In [1]: import numpy as np

In [2]: np.set_printoptions(suppress=True, linewidth=100)

In [3]: def tidy(a):
   ...:     return np.round(a, 2) + 0
   ...: 

In [4]: W0 = np.load("out16.npy")

In [5]: W0
Out[5]: 
array([[-0.6, -0.2,  0.4,  0.8,  1.6, -2.3, -0.4, -0.2, -0.7,  0.8,  1.2],
       [ 1.7,  0.7,  0.6, -0.6,  0.5, -0.1, -0.3,  0.5, -0.3,  2.3, -0.5],
       [-1.1, -0.6, -0.7,  1.1, -0.8,  0.4,  0.5, -0.7,  0.7, -1. , -0.4],
       [ 1.8, -1.9, -0.1,  0.1,  0. ,  0.9, -0.2, -1. ,  0. , -0.2, -1.7],
       [ 0. , -0.2, -0.1,  3.8,  0.3, -1.5, -0.1, -0.6,  0.8, -0.6, -1.8],
       [-1.6,  1.7,  0.1,  1.2,  0.6,  1. , -0.5,  0.7,  0. , -1.3, -0.2],
       [ 1.1, -0.5,  0.5,  0.3,  0.4,  0.3,  0.7, -1.7, -0.6, -1.3,  1.1],
       [-1.1, -1.6,  1.9, -0.6, -0.2, -0.3,  1.4, -0.4,  0. ,  0.1, -0.5],
       [ 0.7, -0.3, -0.7, -0.8,  0.1,  0.6,  1.6,  0.7,  3.1,  0.3, -0.4],
       [ 0.5, -0.1,  1.4, -0.7, -1.2,  0.1, -0.4, -0.4,  0.9, -1.4, -0.2]])

In [6]: B = W0 / np.linalg.norm(W0, axis=1, keepdims=True)

In [7]: gram = B @ B.T

In [8]: (gram - 2 * np.eye(10)).round(6).argmax(axis=1)
Out[8]: array([4, 3, 4, 6, 2, 2, 3, 9, 2, 7])

In [9]: tidy(np.linalg.norm(B, axis=1))
Out[9]: array([1., 1., 1., 1., 1., 1., 1., 1., 1., 1.])

In [10]: (np.abs(gram) > 0.9).astype(int)
Out[10]: 
array([[1, 0, 0, 0, 0, 0, 0, 0, 0, 0],
       [0, 1, 0, 0, 0, 0, 0, 0, 0, 0],
       [0, 0, 1, 0, 0, 0, 0, 0, 0, 0],
       [0, 0, 0, 1, 0, 0, 0, 0, 0, 0],
       [0, 0, 0, 0, 1, 0, 0, 0, 0, 0],
       [0, 0, 0, 0, 0, 1, 0, 0, 0, 0],
       [0, 0, 0, 0, 0, 0, 1, 0, 0, 0],
       [0, 0, 0, 0, 0, 0, 0, 1, 0, 0],
       [0, 0, 0, 0, 0, 0, 0, 0, 1, 0],
       [0, 0, 0, 0, 0, 0, 0, 0, 0, 1]])

In [11]: def softmax(z):
    ...:     e = np.exp(z - z.max(axis=-1, keepdims=True))
    ...:     return e / e.sum(axis=-1, keepdims=True)
    ...: 

In [12]: tidy(softmax(W0).sum(axis=1))
Out[12]: array([1., 1., 1., 1., 1., 1., 1., 1., 1., 1.])

In [13]: tidy(softmax(W0[6]))
Out[13]: array([0.19, 0.04, 0.11, 0.09, 0.1 , 0.09, 0.13, 0.01, 0.04, 0.02, 0.19])

In [14]: tidy(softmax(10 * W0[6]))
Out[14]: array([0.49, 0.  , 0.  , 0.  , 0.  , 0.  , 0.01, 0.  , 0.  , 0.  , 0.49])

In [15]: scores = W0 @ W0.T / np.sqrt(11)

In [16]: tidy(softmax(scores)[6] @ W0)
Out[16]: array([ 0.69, -0.58,  0.46,  0.35,  0.19,  0.13,  0.44, -1.13, -0.17, -0.87,  0.33])

In [17]: softmax(scores).round(6).argmax(axis=1)
Out[17]: array([0, 1, 2, 3, 4, 5, 6, 7, 8, 9])

In [18]: W0 @ W0
Traceback (most recent call last):
  Cell In[18], line 1
    W0 @ W0
ValueError: matmul: Input operand 1 has a mismatch in its core dimension 0, with gufunc signature (n?,k),(k,m?)->(n?,m?) (size 10 is different from 11)


In [19]: gram = W0.T @ W0

In [20]: tidy(np.linalg.eigvalsh(gram)[::-1])
Out[20]: array([28.1 , 24.13, 17.96, 15.62, 11.15,  6.84,  5.07,  3.21,  1.37,  0.19,  0.  ])

In [21]: np.allclose(gram, gram.T)
Out[21]: True

In [22]: np.linalg.matrix_rank(gram)
Out[22]: np.int64(10)

In [23]: f = np.array([-3, 2, -1])

In [24]: tidy(np.cross(W0[9, :3], W0[6, :3]))
Out[24]: array([ 0.65,  1.29, -0.14])

In [25]: tidy(np.polyval(f, W0[9]))
Out[25]: array([-0.75, -1.23, -4.08, -3.87, -7.72, -0.83, -2.28, -2.28, -1.63, -9.68, -1.52])

In [26]: arr = np.array([[-5, -5, 1, 0, -5],
    ...:     [-1, -4, -2, -5, 1],
    ...:     [-5, 2, 4, 3, 4],
    ...:     [-4, -3, -3, 5, 3],
    ...:     [-1, 2, 1, 0, -3]])

In [27]: rng = np.random.default_rng(42)

In [28]: labels = rng.permutation(5)

In [29]: labels
Out[29]: array([4, 2, 3, 1, 0])

In [30]: B = arr[labels][:, labels]

In [31]: tidy(np.sort(np.abs(np.linalg.eigvals(B))))
Out[31]: array([4.78, 4.78, 5.3 , 5.51, 8.65])

In [32]: np.allclose(B, arr)
Out[32]: False

In [33]: tidy(np.linalg.det(B)), tidy(np.linalg.det(arr[labels]))
Out[33]: (np.float64(5772.0), np.float64(-5772.0))

In [34]: m1 = np.array([[-2, -1, 1, 4, 2, -2],
    ...:     [-1, 2, 1, 2, -4, -2],
    ...:     [1, 2, 1, -2, -4, -2],
    ...:     [4, 2, -2, 4, 2, -2],
    ...:     [2, -4, -2, 2, -4, -2],
    ...:     [-2, -4, -2, -2, -4, -2]])

In [35]: th = np.radians(36)

In [36]: R = np.eye(6)

In [37]: R[2, 2] = R[0, 0] = np.cos(th)

In [38]: R[2, 0], R[0, 2] = -np.sin(th), np.sin(th)

In [39]: tidy(R)
Out[39]: 
array([[ 0.81,  0.  ,  0.59,  0.  ,  0.  ,  0.  ],
       [ 0.  ,  1.  ,  0.  ,  0.  ,  0.  ,  0.  ],
       [-0.59,  0.  ,  0.81,  0.  ,  0.  ,  0.  ],
       [ 0.  ,  0.  ,  0.  ,  1.  ,  0.  ,  0.  ],
       [ 0.  ,  0.  ,  0.  ,  0.  ,  1.  ,  0.  ],
       [ 0.  ,  0.  ,  0.  ,  0.  ,  0.  ,  1.  ]])

In [40]: B = m1 @ R.T

In [41]: tidy(np.abs(B - m1).max(axis=0))
Out[41]: array([1.94, 0.  , 1.97, 0.  , 0.  , 0.  ])

In [42]: tidy(np.linalg.det(R)), tidy(np.trace(R))
Out[42]: (np.float64(1.0), np.float64(5.62))

In [43]: np.allclose(m1 @ m1.T, B @ B.T)
Out[43]: True
